$ python -q
>>> import numpy as np
>>> np.set_printoptions(precision=1, suppress=True, linewidth=100, legacy="1.25")
>>> def rnd(a):
...     return np.round(a, 1) + 0
... 
>>> A = -2 * np.eye(6) + np.eye(6, k=1)
>>> A
array([[-2.,  1.,  0.,  0.,  0.,  0.],
       [ 0., -2.,  1.,  0.,  0.,  0.],
       [ 0.,  0., -2.,  1.,  0.,  0.],
       [ 0.,  0.,  0., -2.,  1.,  0.],
       [ 0.,  0.,  0.,  0., -2.,  1.],
       [ 0.,  0.,  0.,  0.,  0., -2.]])
>>> np.prod(np.diag(A)), rnd(np.linalg.det(A))
(64.0, 64.0)
>>> print([int(np.linalg.matrix_rank(np.linalg.matrix_power(A, p))) for p in range(1, 7)])
[6, 6, 6, 6, 6, 6]
>>> Y = np.linalg.inv(A)
>>> rnd(np.linalg.det(A) * np.linalg.det(Y))
1.0
>>> rnd(Y)
array([[-0.5, -0.2, -0.1, -0.1,  0. ,  0. ],
       [ 0. , -0.5, -0.2, -0.1, -0.1,  0. ],
       [ 0. ,  0. , -0.5, -0.2, -0.1, -0.1],
       [ 0. ,  0. ,  0. , -0.5, -0.2, -0.1],
       [ 0. ,  0. ,  0. ,  0. , -0.5, -0.2],
       [ 0. ,  0. ,  0. ,  0. ,  0. , -0.5]])
>>> rnd(np.linalg.inv(Y))
array([[-2.,  1.,  0.,  0.,  0.,  0.],
       [ 0., -2.,  1.,  0.,  0.,  0.],
       [ 0.,  0., -2.,  1.,  0.,  0.],
       [ 0.,  0.,  0., -2.,  1.,  0.],
       [ 0.,  0.,  0.,  0., -2.,  1.],
       [ 0.,  0.,  0.,  0.,  0., -2.]])
>>> np.allclose(Y, A.T)
False
>>> print(rnd(np.linalg.norm(A, 1)), rnd(np.linalg.norm(A, np.inf)))
3.0 3.0
>>> rnd(np.linalg.norm(A, "nuc"))
12.6
>>> A[3] @ A[2]
-2.0
>>> rnd(np.linalg.norm(A, axis=1))
array([2.2, 2.2, 2.2, 2.2, 2.2, 2. ])
>>> rnd(np.linalg.norm(A[3], 1)), rnd(np.linalg.norm(A[3], np.inf))
(3.0, 2.0)
>>> rnd(np.linalg.norm(A, axis=0))
array([2. , 2.2, 2.2, 2.2, 2.2, 2.2])
>>> rnd(np.linalg.norm(A[3] - A[2]))
3.7
>>> Y = A / np.sqrt((A ** 2).mean(axis=1, keepdims=True))
>>> rnd(Y[0])
array([-2.2,  1.1,  0. ,  0. ,  0. ,  0. ])
>>> np.linalg.matrix_rank(Y) == np.linalg.matrix_rank(A)
True
>>> W1 = np.array([[-3, -3, 2],
...     [-3, 0, 2],
...     [2, -3, -3],
...     [0, -2, 3],
...     [1, -1, 0],
...     [2, -1, 1]])
>>> beta = np.array([1, 1, 2])
>>> H = np.maximum(A @ W1 + beta, 0)
>>> rnd((H > 0).mean(axis=0))
array([0.7, 0.8, 0.3])
>>> (H > 0).astype(int)
array([[1, 1, 0],
       [1, 0, 0],
       [0, 1, 1],
       [1, 1, 0],
       [1, 1, 1],
       [0, 1, 0]])
>>> Z = np.array([[1, 1, 6], [1, 4, 1], [6, 6, 1]])
>>> print((H @ Z).round(6).argmax(axis=1))
[1 2 1 1 1 1]
>>> F = np.loadtxt("arr.csv", delimiter=",")
>>> F
array([[6., 0., 0.],
       [0., 6., 0.],
       [0., 0., 6.]])
>>> q, evecs = np.linalg.qr(F[:, :1])[0], np.linalg.qr(F[:, 1:])[0]
>>> s = np.linalg.svd(q.T @ evecs, compute_uv=False)
>>> s
array([0.])
>>> rnd(np.linalg.norm(q @ q.T - evecs @ evecs.T, 2))
1.0
>>> print([int(np.linalg.matrix_rank(np.linalg.matrix_power(F, p))) for p in range(1, 4)])
[3, 3, 3]
>>> np.linalg.matrix_rank(F - F[0, 0] * np.eye(3))
0
>>> x = np.array([2, -1, -2])
>>> y = F @ x
>>> beta, lr = np.zeros(3), 1 / np.linalg.norm(F, 2) ** 2
>>> for i in range(60):
...     beta -= lr * F.T @ (F @ beta - y)
...     if i % 10 == 0: print(i, round(np.linalg.norm(F @ beta - y), 1))
... 
0 0.0
10 0.0
20 0.0
30 0.0
40 0.0
50 0.0
>>> rnd(np.linalg.cond(F))
1.0
>>> data = np.load("sample17.npy")
>>> data
array([[ 70, -70, -36],
       [-70, 210,  -2],
       [-36,  -2, 108]])
>>> low = np.linalg.cholesky(data)
>>> print(rnd(np.prod(np.diag(low)) ** 2), rnd(np.linalg.det(data)))
775880.0 775880.0
>>> rnd(low)
array([[ 8.4,  0. ,  0. ],
       [-8.4, 11.8,  0. ],
       [-4.3, -3.2,  8.9]])
>>> rnd(np.diag(low) ** 2)
array([ 70. , 140. ,  79.2])
>>> x = np.ones(3)
>>> for _ in range(6):
...     x = data @ x
...     x /= np.linalg.norm(x)
...     print(round(x @ data @ x, 1))
... 
216.2
237.3
239.4
239.9
240.1
240.1
>>> rnd(np.linalg.eigvalsh(data)[-1])
240.1
>>> print(rnd(x))
[-0.4  0.9  0.1]
>>> f, g = data[1], data[2]
>>> f @ g
1884
>>> p = (f @ g) / (f @ f) * f
>>> rnd(np.linalg.norm(f + g) ** 2 + np.linalg.norm(f - g) ** 2)
123936.0
>>> (g - p) @ f
0.0
>>> rnd(p)
array([-2.7,  8.1, -0.1])
>>> W0 = np.load("case0.npy")
>>> W0
array([[ 30., -15.,  -5., -15.,  20., -25., -20.],
       [-15.,  14.,   3.,   9., -12.,  15.,  12.],
       [ -5.,   3.,   6.,   3.,  -4.,   5.,   4.],
       [-15.,   9.,   3.,  14., -12.,  15.,  12.],
       [ 20., -12.,  -4., -12.,  21., -20., -16.],
       [-25.,  15.,   5.,  15., -20.,  30.,  20.],
       [-20.,  12.,   4.,  12., -16.,  20.,  21.]])
>>> f = np.array([3, 0, 1, 1, 3, 0, 3])
>>> Y = W0 + np.outer(f, np.eye(7)[4])
>>> print(Y)
[[ 30. -15.  -5. -15.  23. -25. -20.]
 [-15.  14.   3.   9. -12.  15.  12.]
 [ -5.   3.   6.   3.  -3.   5.   4.]
 [-15.   9.   3.  14. -11.  15.  12.]
 [ 20. -12.  -4. -12.  24. -20. -16.]
 [-25.  15.   5.  15. -20.  30.  20.]
 [-20.  12.   4.  12. -13.  20.  21.]]
>>> np.linalg.matrix_rank(Y - W0)
1
>>> q, evecs = np.linalg.qr(Y[:, :4])[0], np.linalg.qr(Y[:, 4:])[0]
>>> s = np.linalg.svd(q.T @ evecs, compute_uv=False)
>>> rnd(np.degrees(np.arccos(s.clip(0, 1))))
array([ 5.1, 73.3, 90. ])
>>> K = np.load("dump.npy")
>>> rnd(K)
array([[ 1. , -0.1, -0.1],
       [-0.1,  0.5, -0.5],
       [-0.1, -0.5,  0.5]])
>>> Uu, s, vt = np.linalg.svd(K)
>>> evecs = vt[:(s > 1e-8).sum()]
>>> rng = np.random.default_rng(580)
>>> x = K[2] + 2 * K[0] + rng.integers(2) * np.eye(3)[0]
>>> print(rnd(x))
[ 1.9 -0.7  0.3]
>>> rnd(np.linalg.norm(x - evecs.T @ evecs @ x))
0.0
>>> np.abs(np.diag(np.linalg.qr(K)[1])) > 1e-9
array([ True,  True, False])
>>> rnd(np.trace(np.linalg.pinv(K) @ K))
2.0
>>> rnd(K @ np.linalg.pinv(K) @ K)
array([[ 1. , -0.1, -0.1],
       [-0.1,  0.5, -0.5],
       [-0.1, -0.5,  0.5]])
>>> evals, evecs = np.linalg.eigvalsh(K)
Traceback (most recent call last):
  File "<python-input-78>", line 1, in <module>
    evals, evecs = np.linalg.eigvalsh(K)
    ^^^^^^^^^^^^
ValueError: too many values to unpack (expected 2)
>>> evals, evecs = np.linalg.eigh(K)
>>> rnd(evecs.T @ K @ evecs)
array([[0., 0., 0.],
       [0., 1., 0.],
       [0., 0., 1.]])
>>> rnd(K @ K)
array([[ 1. , -0.1, -0.1],
       [-0.1,  0.5, -0.5],
       [-0.1, -0.5,  0.5]])
>>> np.trace(K)
2.0
>>> rnd(np.abs(np.linalg.eigvals(K)).max())
1.0
>>> np.allclose(K @ K.T, K.T @ K)
True
>>> (K - K.T) / 2
array([[0., 0., 0.],
       [0., 0., 0.],
       [0., 0., 0.]])
>>> np.allclose(K, K.T)
True
>>> print(rnd(np.sort(np.abs(np.linalg.eigvals(K)))))
[0. 1. 1.]
>>> rnd((K + K.T) / 2)
array([[ 1. , -0.1, -0.1],
       [-0.1,  0.5, -0.5],
       [-0.1, -0.5,  0.5]])
>>> labels = rng.integers(0, 3, 9)
>>> mat = np.triu((labels[:, None] == labels) & (rng.random((9, 9)) < 0.8), 1).astype(int)
>>> mat += mat.T
>>> mat
array([[0, 0, 1, 0, 1, 0, 0, 1, 0],
       [0, 0, 0, 0, 0, 0, 0, 0, 0],
       [1, 0, 0, 0, 1, 0, 0, 1, 0],
       [0, 0, 0, 0, 0, 1, 1, 0, 1],
       [1, 0, 1, 0, 0, 0, 0, 1, 0],
       [0, 0, 0, 1, 0, 0, 1, 0, 1],
       [0, 0, 0, 1, 0, 1, 0, 0, 1],
       [1, 0, 1, 0, 1, 0, 0, 0, 0],
       [0, 0, 0, 1, 0, 1, 1, 0, 0]])
>>> evals, evecs = np.linalg.eigh(mat)
>>> x = np.array([4, 3, 2, 4, 2, 1, 2, 5, 2])
>>> rnd(evecs * np.maximum(evals, 0) @ evecs.T)
array([[0.7, 0. , 0.8, 0. , 0.8, 0. , 0. , 0.8, 0. ],
       [0. , 0. , 0. , 0. , 0. , 0. , 0. , 0. , 0. ],
       [0.8, 0. , 0.8, 0. , 0.8, 0. , 0. , 0.8, 0. ],
       [0. , 0. , 0. , 0.7, 0. , 0.7, 0.7, 0. , 0.7],
       [0.8, 0. , 0.8, 0. , 0.8, 0. , 0. , 0.8, 0. ],
       [0. , 0. , 0. , 0.8, 0. , 0.8, 0.8, 0. , 0.8],
       [0. , 0. , 0. , 0.8, 0. , 0.8, 0.8, 0. , 0.8],
       [0.8, 0. , 0.8, 0. , 0.8, 0. , 0. , 0.8, 0. ],
       [0. , 0. , 0. , 0.8, 0. , 0.8, 0.8, 0. , 0.8]])
>>> np.abs(mat).sum(axis=1).max(), rnd(np.abs(evals).max())
(3, 3.0)
>>> rnd(x @ mat @ x / (x @ x)), rnd(evals[0]), rnd(evals[-1])
(2.1, -1.0, 3.0)
>>> rnd(evecs * np.abs(evals) @ evecs.T)
array([[1.5, 0. , 0.5, 0. , 0.5, 0. , 0. , 0.5, 0. ],
       [0. , 0. , 0. , 0. , 0. , 0. , 0. , 0. , 0. ],
       [0.5, 0. , 1.5, 0. , 0.5, 0. , 0. , 0.5, 0. ],
       [0. , 0. , 0. , 1.5, 0. , 0.5, 0.5, 0. , 0.5],
       [0.5, 0. , 0.5, 0. , 1.5, 0. , 0. , 0.5, 0. ],
       [0. , 0. , 0. , 0.5, 0. , 1.5, 0.5, 0. , 0.5],
       [0. , 0. , 0. , 0.5, 0. , 0.5, 1.5, 0. , 0.5],
       [0.5, 0. , 0.5, 0. , 0.5, 0. , 0. , 1.5, 0. ],
       [0. , 0. , 0. , 0.5, 0. , 0.5, 0.5, 0. , 1.5]])
>>> rnd(np.linalg.eigvalsh(mat[1:, 1:]))
array([-1., -1., -1., -1., -1.,  0.,  2.,  3.])
